$ python -q
>>> import numpy as np
>>> np.set_printoptions(suppress=True, linewidth=140)
>>> rd = lambda a: np.round(a, 2) + 0
>>> mat = np.load("run2.npy")
>>> rd(mat)
array([[ 3.02,  0.71, -2.26],
       [ 0.71,  2.29, -0.53],
       [-2.26, -0.53,  1.7 ]])
>>> rd(np.abs(np.linalg.eigvals(mat)).max())
np.float64(5.0)
>>> rd(np.linalg.det(mat))
np.float64(0.0)
>>> np.allclose(mat, mat.T)
True
>>> rd((mat + mat.T) / 2)
array([[ 3.02,  0.71, -2.26],
       [ 0.71,  2.29, -0.53],
       [-2.26, -0.53,  1.7 ]])
>>> rd(np.trace(np.linalg.pinv(mat) @ mat))
np.float64(2.0)
>>> np.abs(np.diag(np.linalg.qr(mat)[1])) > 1e-9
array([ True,  True, False])
>>> rd(mat @ np.linalg.pinv(mat) @ mat)
array([[ 3.02,  0.71, -2.26],
       [ 0.71,  2.29, -0.53],
       [-2.26, -0.53,  1.7 ]])
>>> B = np.array([[5, -7, 0, -8, -9],
...     [7, 6, 1, 0, 2],
...     [-5, -8, 0, -2, -5],
...     [-9, -9, -5, 0, 5],
...     [-6, 3, 1, 3, -1]])
>>> data = np.triu(B, 1)
>>> data
array([[ 0, -7,  0, -8, -9],
       [ 0,  0,  1,  0,  2],
       [ 0,  0,  0, -2, -5],
       [ 0,  0,  0,  0,  5],
       [ 0,  0,  0,  0,  0]])
>>> r = np.linalg.matrix_rank(data)
>>> r
np.int64(4)
>>> null = np.linalg.svd(data)[2][r:].T
>>> data @ null
array([[0.],
       [0.],
       [0.],
       [0.],
       [0.]])
>>> null[:, 0] / null[np.abs(null[:, 0]).round(6).argmax(), 0]
array([ 1., -0., -0., -0., -0.])
>>> [int(np.linalg.matrix_rank(np.delete(data, i, axis=0))) for i in range(5)]
[3, 3, 3, 3, 4]
>>> null @ null.T
array([[1., 0., 0., 0., 0.],
       [0., 0., 0., 0., 0.],
       [0., 0., 0., 0., 0.],
       [0., 0., 0., 0., 0.],
       [0., 0., 0., 0., 0.]])
>>> rng = np.random.default_rng(825977)
>>> B = data + rng.integers(-2, 3, (5, 4)) @ rng.integers(-2, 3, (4, 5))
>>> B
array([[ -6,  -1,  -6, -15,  -5],
       [  8,  -3,   6,   2,   3],
       [ -6,   5,  -6,  -4,  -5],
       [  0,   8,  -4,  -2,  11],
       [  4,  -4,   6,   3,   1]])
>>> np.linalg.matrix_rank(B - data, tol=1e-8)
np.int64(4)
>>> np.abs(B - data).sum(axis=1)
array([29, 19, 19, 20, 18])
>>> B - data
array([[-6,  6, -6, -7,  4],
       [ 8, -3,  5,  2,  1],
       [-6,  5, -6, -2,  0],
       [ 0,  8, -4, -2,  6],
       [ 4, -4,  6,  3,  1]])
>>> np.argsort(-np.linalg.norm(data, axis=0).round(6), kind="stable")[:3]
array([4, 3, 1])
>>> [round(float(x), 2) for x in np.linalg.svd(data, compute_uv=False)[:3]]
[15.13, 4.69, 1.13]
>>> rd(np.linalg.norm(data, 2) / np.linalg.norm(data))
np.float64(0.95)
>>> np.linalg.matrix_rank(data, rtol=0.1)
np.int64(2)
>>> rd(np.linalg.eigvals(data).sum().real)
np.float64(0.0)
>>> rd(np.linalg.det(data[::-1]))
np.float64(0.0)
>>> np.einsum("ij,ji->", data, data)
np.int64(0)
>>> rd(np.linalg.eigvals(data))
array([0., 0., 0., 0., 0.])
>>> np.einsum("ii->", data)
np.int64(0)
>>> arr = np.load("block17.npy")
>>> rd(arr)
array([[-0.16,  0.34,  0.86, -0.35],
       [ 0.66, -0.65,  0.28, -0.25],
       [-0.33, -0.15, -0.36, -0.86],
       [-0.66, -0.66,  0.25,  0.26]])
>>> rd(np.linalg.norm(arr, axis=0))
array([1., 1., 1., 1.])
>>> rd(arr.T @ arr)
array([[1., 0., 0., 0.],
       [0., 1., 0., 0.],
       [0., 0., 1., 0.],
       [0., 0., 0., 1.]])
>>> rd(arr[:, 2] @ arr[:, 3])
np.float64(0.0)
